>>> import numpy as np
>>> from numpy import linalg as LA
>>> np.set_printoptions(precision=2, suppress=True, linewidth=120, floatmode="fixed")
>>> def rnd(a):
...     return np.round(a, 2) + 0
... 
>>> arr = np.diag(np.array([1, 2, 0]))
>>> arr
array([[1, 0, 0],
       [0, 2, 0],
       [0, 0, 0]])
>>> rk = LA.matrix_rank(arr)
>>> rk
np.int64(2)
>>> null = LA.svd(arr)[2][rk:].T
>>> [int(LA.matrix_rank(np.delete(arr, i, axis=0))) for i in range(3)]
[1, 1, 2]
>>> null @ null.T
array([[0.00, 0.00, 0.00],
       [0.00, 0.00, 0.00],
       [0.00, 0.00, 1.00]])
>>> null[:, 0] / null[np.abs(null[:, 0]).round(6).argmax(), 0]
array([0.00, 0.00, 1.00])
>>> U, sig, Vh = LA.svd(arr)
>>> vecs = Vh[:(sig > 1e-8).sum()]
>>> rng = np.random.default_rng(8418)
>>> vec = arr[0] + -2 * arr[1] + rng.integers(2) * np.eye(3)[0]
>>> vec
array([ 2.00, -4.00,  0.00])
>>> rnd(LA.norm(vec - vecs.T @ vecs @ vec))
np.float64(0.0)
>>> np.allclose(vecs.T @ vecs @ vec, vec)
True
>>> np.allclose(arr, arr.T)
True
>>> (arr - arr.T) / 2
array([[0.00, 0.00, 0.00],
       [0.00, 0.00, 0.00],
       [0.00, 0.00, 0.00]])
>>> np.allclose(arr @ arr.T, arr.T @ arr)
True
>>> rnd(np.abs(LA.eigvals(arr)).max())
np.float64(2.0)
>>> arr @ arr
array([[1, 0, 0],
       [0, 4, 0],
       [0, 0, 0]])
>>> (arr + arr.T) / 2
array([[1.00, 0.00, 0.00],
       [0.00, 2.00, 0.00],
       [0.00, 0.00, 0.00]])
>>> rnd(np.sort(np.abs(LA.eigvals(arr))))
array([0.00, 1.00, 2.00])
>>> np.trace(arr)
np.int64(3)
>>> data = np.array([[5, 0, 0, 0], [0, 1, 0, 0], [0, 0, 4, 0], [0, 0, 0, 2]])
>>> data
array([[5, 0, 0, 0],
       [0, 1, 0, 0],
       [0, 0, 4, 0],
       [0, 0, 0, 2]])
>>> ev, vecs = LA.eigh(data)
>>> vec = np.array([0, -1, -1, -3])
>>> rnd(LA.eigvalsh(data[1:, 1:]))
array([1.00, 2.00, 4.00])
>>> rnd(vec @ data @ vec / (vec @ vec)), ev[0], ev[-1]
(np.float64(2.09), np.float64(1.0), np.float64(5.0))
>>> vec @ data @ vec
np.int64(23)
>>> np.abs(data).sum(axis=1).max(), np.abs(ev).max()
(np.int64(5), np.float64(5.0))
>>> vecs * np.maximum(ev, 0) @ vecs.T
array([[5.00, 0.00, 0.00, 0.00],
       [0.00, 1.00, 0.00, 0.00],
       [0.00, 0.00, 4.00, 0.00],
       [0.00, 0.00, 0.00, 2.00]])
>>> np.einsum("ij,ji->", data, data)
np.int64(46)
>>> np.kron(np.eye(2, dtype=int), data)
array([[5, 0, 0, 0, 0, 0, 0, 0],
       [0, 1, 0, 0, 0, 0, 0, 0],
       [0, 0, 4, 0, 0, 0, 0, 0],
       [0, 0, 0, 2, 0, 0, 0, 0],
       [0, 0, 0, 0, 5, 0, 0, 0],
       [0, 0, 0, 0, 0, 1, 0, 0],
       [0, 0, 0, 0, 0, 0, 4, 0],
       [0, 0, 0, 0, 0, 0, 0, 2]])
>>> rnd(LA.eigvals(data).sum().real)
np.float64(12.0)
>>> np.poly(data)
array([  1.00, -12.00,  49.00, -78.00,  40.00])
>>> np.einsum("ii->", data)
np.int64(12)
>>> rnd(LA.det(data[::-1]))
np.float64(40.0)
>>> rnd(LA.eigvals(data))
array([5.00, 1.00, 4.00, 2.00])
>>> (data != 0).astype(int)
array([[1, 0, 0, 0],
       [0, 1, 0, 0],
       [0, 0, 1, 0],
       [0, 0, 0, 1]])
>>> rnd(np.sort(LA.eigvals(data).real))
array([1.00, 2.00, 4.00, 5.00])
>>> ev, vecs = LA.eig(data)
>>> data @ vecs[:, 0] - ev[0] * vecs[:, 0]
array([0.00, 0.00, 0.00, 0.00])
>>> rnd(np.sort(LA.eigvals(data @ data)))
array([ 1.00,  4.00, 16.00, 25.00])
>>> np.prod(ev)
np.float64(40.0)
>>> W0 = (rng.random((4, 4)) < 0.3) + np.eye(4)
>>> W0 /= W0.sum(axis=1, keepdims=True)
>>> rnd(W0)
array([[1.00, 0.00, 0.00, 0.00],
       [0.33, 0.33, 0.00, 0.33],
       [0.33, 0.33, 0.33, 0.00],
       [0.00, 0.00, 0.00, 1.00]])
>>> z = rng.permutation(4)
>>> z
array([2, 3, 1, 0])
>>> B = W0[z][:, z]
>>> rnd(LA.det(B)), rnd(LA.det(W0[z]))
(np.float64(0.11), np.float64(-0.11))
>>> np.allclose(B, W0)
False
>>> rnd(np.trace(B))
np.float64(2.67)
>>> ev, vecs = LA.eig(W0)
>>> rnd(np.sort(LA.eigvals(LA.inv(W0))))
array([1.00, 1.00, 3.00, 3.00])
>>> rnd(np.sort(LA.eigvals(W0.T)))
array([0.33, 0.33, 1.00, 1.00])
>>> E = np.load("layer1.npy")
>>> rnd(E)
array([[-0.50, -1.24, -0.25, -0.63,  0.77],
       [-1.24, -1.48, -1.03,  0.13,  0.00],
       [-0.25, -1.03,  0.04,  0.06,  1.68],
       [-0.63,  0.13,  0.06,  1.14, -1.13],
       [ 0.77,  0.00,  1.68, -1.13,  0.80]])
>>> rk = LA.matrix_rank(E)
>>> rk
np.int64(4)
>>> null = LA.svd(E)[2][rk:].T
>>> rnd(null[:, 0] / null[np.abs(null[:, 0]).round(6).argmax(), 0])
array([ 1.00, -0.75, -0.08,  0.33, -0.32])
>>> LA.matrix_rank(E.T @ E), LA.matrix_rank(E @ E.T)
(np.int64(4), np.int64(4))
>>> [int(LA.matrix_rank(E[:, :j + 1])) for j in range(5)]
[1, 2, 3, 4, 4]
>>> [round(float(x), 2) for x in LA.svd(arr, compute_uv=False)[:3]]
[2.0, 1.0, 0.0]
>>> LA.matrix_rank(arr, rtol=0.1)
np.int64(2)
